In [1]: import numpy as np

In [2]: import numpy.linalg as la

In [3]: np.set_printoptions(suppress=True, linewidth=140)

In [4]: F = np.array([[-13.4, 0.3, -13.7], [-9.9, -0.4, -10.0], [-0.5, 0.2, 0.0]])

In [5]: w, evecs = la.eig(F)

In [6]: print(np.round(np.sort(la.eigvals(la.inv(F))), 1))
[-1.4 -0.1  2.2]

In [7]: W = np.array([[3, 1, 3], [2, -1, -1], [2, 2, 3]])

In [8]: beta = np.array([-1, -2, -2])

In [9]: hid = np.maximum(F @ W + beta, 0)

In [10]: print(la.matrix_rank(hid))
0

In [11]: basis = np.array([[2, 2, -1], [1, -2, 2], [1, 0, 0]])

In [12]: print(W @ basis)
[[10  4 -1]
 [ 2  6 -4]
 [ 9  0  2]]

In [13]: print(hid @ basis)
[[0. 0. 0.]
 [0. 0. 0.]
 [0. 0. 0.]]

In [14]: print((hid @ basis).round(6).argmax(axis=1))
[0 0 0]

In [15]: M2 = np.array([[2, 2], [-1, 0]])

In [16]: basis = np.kron(M2, F)

In [17]: print(la.matrix_rank(basis))
6

In [18]: print(basis)
[[-26.8   0.6 -27.4 -26.8   0.6 -27.4]
 [-19.8  -0.8 -20.  -19.8  -0.8 -20. ]
 [ -1.    0.4   0.   -1.    0.4   0. ]
 [ 13.4  -0.3  13.7  -0.    0.   -0. ]
 [  9.9   0.4  10.   -0.   -0.   -0. ]
 [  0.5  -0.2  -0.   -0.    0.    0. ]]

In [19]: left, sig, Vt = la.svd(basis)

In [20]: print(sig.round(1))
[69.5 16.3  1.6  1.   0.4  0.2]

In [21]: print(np.argmax(sig[:-1] / (sig[1:] + 1e-6)) + 1)
2

In [22]: M2 = left[:, :2] @ np.diag(sig[:2]) @ Vt[:2]

In [23]: print(round(np.abs(basis - M2).max(), 1))
0.8

In [24]: print(la.matrix_rank(M2))
2

In [25]: print(M2.round(1) + 0)
[[-26.9   0.  -27.3 -26.9   0.  -27.3]
 [-19.7   0.  -20.1 -19.7   0.  -20.1]
 [ -0.5   0.   -0.5  -0.5   0.   -0.5]
 [ 13.4   0.   13.7   0.    0.    0. ]
 [  9.9   0.   10.    0.    0.    0. ]
 [  0.2   0.    0.3   0.    0.    0. ]]

In [26]: print(round(la.norm(basis - M2) / la.norm(basis), 1))
0.0

In [27]: print(la.matrix_rank(basis, rtol=0.05))
2

In [28]: feats = np.load("a.npy")

In [29]: print(feats)
[[  0 -25  25]
 [  0   5  -5]
 [  0 -20  20]]

In [30]: # rank 1

In [31]: print(np.round(la.det(feats[::-1]), 1))
0.0

In [32]: print(round(float(la.eigvals(feats).sum().real), 1))
25.0

In [33]: print(np.einsum("ij,ji->", feats, feats))
625

In [34]: print(round(float(la.det(feats.T)), 1))
0.0

In [35]: left, sig, Vt = la.svd(feats)

In [36]: evecs = Vt[:(sig > 1e-8).sum()]

In [37]: rng = np.random.default_rng(54061)

In [38]: x = feats[1] + -2 * feats[0] + rng.integers(2) * np.eye(3)[0]

In [39]: print(x)
[  0.  55. -55.]

In [40]: print(np.round(np.diag(evecs.T @ evecs), 1))
[0.  0.5 0.5]

In [41]: print(np.round(evecs.T @ evecs, 1))
[[ 0.   0.   0. ]
 [ 0.   0.5 -0.5]
 [ 0.  -0.5  0.5]]

In [42]: print(np.round(la.norm(x - evecs.T @ evecs @ x), 1))
0.0

In [43]: print(la.matrix_rank(np.vstack([feats, x])))
1

In [44]: print(np.allclose(evecs.T @ evecs @ x, x))
True

In [45]: print(np.round(feats @ la.pinv(feats) @ feats, 1))
[[  0. -25.  25.]
 [  0.   5.  -5.]
 [  0. -20.  20.]]

In [46]: print(la.lstsq(feats[:-1].T, feats[-1])[2])
1

In [47]: print(np.abs(np.diag(la.qr(feats)[1])) > 1e-9)
[False  True False]

In [48]: print(np.allclose(feats[:-1].T @ la.lstsq(feats[:-1].T, feats[-1])[0], feats[-1]))
True

In [49]: print(round(float(np.trace(la.pinv(feats) @ feats)), 1))
1.0

In [50]: try:
    ...:     la.inv(feats)
    ...: except la.LinAlgError as e:
    ...:     print("failed:", e)
    ...: 
failed: Singular matrix

In [51]: data = np.loadtxt("case11.csv", delimiter=",")

In [52]: print(data.round(1) + 0)
[[-0.1 -0.5 -0.8  0. ]
 [ 0.  -0.6  0.4 -0.6]
 [ 0.3  0.5 -0.3 -0.7]
 [ 1.  -0.2  0.   0.2]]

In [53]: # orthonormal columns

In [54]: x = np.array([-2, 2, -1, -1])

In [55]: target = data @ x

In [56]: print(target.round(1))
[-0.1 -1.   1.5 -2.6]

In [57]: print(np.round(la.solve(data.T, data[0]), 1) + 0)
[1. 0. 0. 0.]

In [58]: print(np.round(la.solve(data, target + data[:, 0]), 1))
[-1.  2. -1. -1.]

In [59]: print(np.round(la.solve(data, data[:, 3]), 1))
[ 0. -0. -0.  1.]

In [60]: mat = np.load("layer9.npy")

In [61]: print(mat)
[[0 1 1 0]
 [1 0 1 1]
 [1 1 0 1]
 [0 1 1 0]]

In [62]: # null space of dimension 1

In [63]: print(np.unique(mat.round(6), axis=0).shape)
(3, 4)

In [64]: print(np.round(np.trace(la.pinv(mat) @ mat), 1))
3.0

In [65]: print(np.abs(np.diag(la.qr(mat)[1])) > 1e-9)
[ True  True  True False]

In [66]: proj = np.triu(np.array([[0, 2, -1, -1], [0, 0, -1, 2], [-1, 2, -1, 1], [2, 1, -2, -2]]), 1) + np.eye(4)

In [67]: M2 = proj @ mat @ la.inv(proj)

In [68]: print(la.matrix_rank(M2))
3

In [69]: print(round(la.det(M2), 1))
0.0

In [70]: print(np.trace(M2), np.trace(mat))
0.0 0

In [71]: def softmax(z):
    ...:     e = np.exp(z - z.max(axis=-1, keepdims=True))
    ...:     return e / e.sum(axis=-1, keepdims=True)
    ...: 

In [72]: print(np.round(softmax(10 * mat[2]), 1) + 0)
[0.3 0.3 0.  0.3]

In [73]: print(np.round(softmax(mat[2] + 3), 1))
[0.3 0.3 0.1 0.3]

In [74]: S = mat @ mat.T / np.sqrt(4)

In [75]: print(softmax(S).round(6).argmax(axis=1))
[0 1 2 0]

In [76]: print(np.round(softmax(S), 1))
[[0.3 0.2 0.2 0.3]
 [0.2 0.4 0.3 0.2]
 [0.2 0.3 0.4 0.2]
 [0.3 0.2 0.2 0.3]]

In [77]: print(np.round(softmax(S)[2] @ mat, 1))
[0.7 0.7 0.6 0.7]

In [78]: K = np.load("block5.npy")

In [79]: print(K.round(1) + 0)
[[0.  0.2]
 [0.2 1. ]]

In [80]: r = la.matrix_rank(K)

In [81]: print(r)
1

In [82]: ns = la.svd(K)[2][r:].T

In [83]: print(np.round(ns[:, 0] / ns[np.abs(ns[:, 0]).round(6).argmax(), 0], 1))
[ 1.  -0.2]

In [84]: print([int(la.matrix_rank(K[:, :j + 1])) for j in range(2)])
[1, 1]

In [85]: print(np.round(ns @ ns.T, 1) + 0)
[[ 1.  -0.2]
 [-0.2  0. ]]

In [86]: print(np.allclose(K @ ns, 0))
True

In [87]: print([int(la.matrix_rank(K[:i])) for i in range(1, len(K) + 1)])
[1, 1]

In [88]: W0 = np.array([[0, 0, 0, 1], [0, 0, 1, 0], [0, 1, 0, 1], [1, 0, 1, 0]])

In [89]: # symmetric, so the eigenvalues are real

In [90]: u, v = W0[3], W0[2]

In [91]: print(u @ u)
2

In [92]: print(u @ v)
0

In [93]: p = (u @ v) / (u @ u) * u

In [94]: print(la.matrix_rank(np.outer(u, v)))
1

In [95]: print(p)
[0. 0. 0. 0.]

In [96]: print((v - p) @ u)
0.0

In [97]: print(round(la.norm(u + v) ** 2 + la.norm(u - v) ** 2, 1))
8.0

In [98]: w, evecs = la.eigh(W0)

In [99]: x = np.array([1, -3, 1, 3])

In [100]: print(x @ W0 @ x / (x @ x), round(float(w[0]), 1), np.round(w[-1], 1))
0.3 -1.6 1.6

In [101]: print((np.sign(evecs[:, -1].round(6)) == np.sign(evecs[0, -1].round(6))).astype(int))
[1 1 1 1]

In [102]: print(np.abs(W0).sum(axis=1).max(), np.round(np.abs(w).max(), 1))
2 1.6

In [103]: print(x @ W0 @ x)
6

In [104]: m1 = np.array([[-0.1, -0.1, 1.0, -0.6],
     ...:     [0.0, -1.0, -0.1, -1.0],
     ...:     [0.1, -0.6, -0.4, -1.4]])

In [105]: print(m1)
[[-0.1 -0.1  1.  -0.6]
 [ 0.  -1.  -0.1 -1. ]
 [ 0.1 -0.6 -0.4 -1.4]]

In [106]: print(round(la.norm(m1, "nuc"), 1))
3.6

In [107]: print(np.round(la.norm(m1[1] - m1[0]), 1))
1.5

In [108]: print(round(la.norm(m1) ** 2 / la.norm(m1, 2) ** 2, 1))
1.3

In [109]: print(m1[1] @ m1[0])
0.6

In [110]: print(np.round(la.norm(m1, axis=1), 1))
[1.2 1.4 1.6]

In [111]: print(np.round(la.norm(m1, axis=0), 1))
[0.1 1.2 1.1 1.8]

In [112]: print(np.round(la.norm(m1, 2), 1))
2.1

In [113]: print(round(float(la.norm(m1[1], 1)), 1), np.round(la.norm(m1[1], np.inf), 1))
2.1 1.0

In [114]: M2 = m1 / la.norm(m1, axis=1, keepdims=True)

In [115]: C2 = M2 @ M2.T

In [116]: print(C2.round(1))
[[1.  0.4 0.3]
 [0.4 1.  0.9]
 [0.3 0.9 1. ]]

In [117]: print((C2 - 2 * np.eye(3)).round(6).argmax(axis=1))
[1 2 1]

In [118]: print(np.argwhere(np.triu(np.abs(C2) > 0.95, 1)))
[]

In [119]: print(C2[2].round(1))
[0.3 0.9 1. ]

In [120]: print(np.round(np.degrees(np.arccos(np.clip(C2[2, 0], -1, 1))), 1))
74.7

In [121]: basis = np.sign(np.array([[-2, 3, 1], [2, -3, 1], [2, -2, 1]]))

In [122]: M2 = (np.tril(basis, -1) + np.eye(3)) @ (np.triu(basis, 1) + np.eye(3))

In [123]: w = np.array([-1, -2, -3])

In [124]: A = np.rint(M2 * w @ la.inv(M2)) + 0

In [125]: print(A)
[[ 2. -2. -1.]
 [ 6. -5. -2.]
 [ 4. -2. -3.]]

In [126]: w, evecs = la.eigh(mat)

In [127]: x = np.array([-5, 3, -4, 5])

In [128]: print(np.abs(mat).sum(axis=1).max(), np.round(np.abs(w).max(), 1))
3 2.6

In [129]: print(np.round(evecs * np.maximum(w, 0) @ evecs.T, 1))
[[0.5 0.6 0.6 0.5]
 [0.6 0.8 0.8 0.6]
 [0.6 0.8 0.8 0.6]
 [0.5 0.6 0.6 0.5]]

In [130]: print(np.round(evecs * np.abs(w) @ evecs.T, 1))
[[1.  0.2 0.2 1. ]
 [0.2 1.6 0.6 0.2]
 [0.2 0.6 1.6 0.2]
 [1.  0.2 0.2 1. ]]

In [131]: w, evecs = la.eig(A)

In [132]: print(np.round(np.sort(la.eigvals(A @ A)), 1))
[1. 4. 9.]

In [133]: print(np.round(np.sort(la.eigvals(A.T)), 1))
[-3. -2. -1.]

In [134]: print(np.round(np.sort(la.eigvals(la.inv(A))), 1))
[-1.  -0.5 -0.3]
